$ python -q
>>> import numpy as np
>>> np.set_printoptions(suppress=True, linewidth=160)
>>> A = np.loadtxt("m.csv", delimiter=",")
>>> print(A)
[[-1.  0.]
 [ 0. -1.]]
>>> x = np.array([-1, 1])
>>> print(np.round(np.abs(np.linalg.eigvals(A)), 3))
[1. 1.]
>>> print(np.round(np.linalg.inv(A), 3))
[[-1. -0.]
 [-0. -1.]]
>>> print([p for p in range(1, 25) if np.allclose(np.linalg.matrix_power(A, p), np.eye(2))])
[2, 4, 6, 8, 10, 12, 14, 16, 18, 20, 22, 24]
>>> print(A.T @ (A @ x))
[-1.  1.]
>>> X = np.load("w.npy")
>>> print(X)
[[ 2  0 -1 -2  2  1  0]
 [-2  1  2  1  0  1  0]
 [-1  0 -1  1  2  0  2]
 [-1  2  1 -1 -2  2  1]
 [ 1  1  1  2  2  1 -1]
 [-6  4  7  2  2  5  0]]
>>> print(np.argsort(-np.linalg.norm(X, axis=0).round(6), kind="stable")[:3])
[2 0 5]
>>> print([round(float(x), 3) for x in np.linalg.svd(X, compute_uv=False)[:3]])
[12.384, 4.528, 3.553]
>>> print(np.linalg.cond(X) > 100)
True
>>> K = np.load("layer16.npy")
>>> print(K)
[[4 1 1 1 5 0 5]
 [3 1 4 5 4 4 3]
 [5 5 0 3 1 4 5]
 [5 1 0 3 5 5 4]
 [5 4 1 0 2 5 1]
 [1 0 5 5 2 0 4]]
>>> left, sv, VT = np.linalg.svd(K, full_matrices=False)
>>> print(sv.round(3))
[19.638  8.261  5.109  4.262  2.76   0.452]
>>> print(np.round(left.T @ K @ VT.T, 3) + 0)
[[19.638  0.     0.     0.     0.     0.   ]
 [ 0.     8.261  0.     0.     0.     0.   ]
 [ 0.     0.     5.109  0.     0.     0.   ]
 [ 0.     0.     0.     4.262  0.     0.   ]
 [ 0.     0.     0.     0.     2.76   0.   ]
 [ 0.     0.     0.     0.     0.     0.452]]
>>> print(np.allclose(left * sv @ VT, K))
True
>>> gram = K.T @ K
>>> print(np.round(np.linalg.eigvalsh(gram)[::-1], 3) + 0)
[385.667  68.245  26.105  18.161   7.617   0.204   0.   ]
>>> print(np.trace(gram), (K ** 2).sum())
506 506
>>> print(np.round(np.linalg.svd(K, compute_uv=False) ** 2, 3))
[385.667  68.245  26.105  18.161   7.617   0.204]
>>> print(gram)
[[101  57  26  54  74  82  83]
 [ 57  44   9  24  27  49  41]
 [ 26   9  43  46  33  21  38]
 [ 54  24  46  69  53  47  67]
 [ 74  27  33  53  75  55  72]
 [ 82  49  21  47  55  82  57]
 [ 83  41  38  67  72  57  92]]
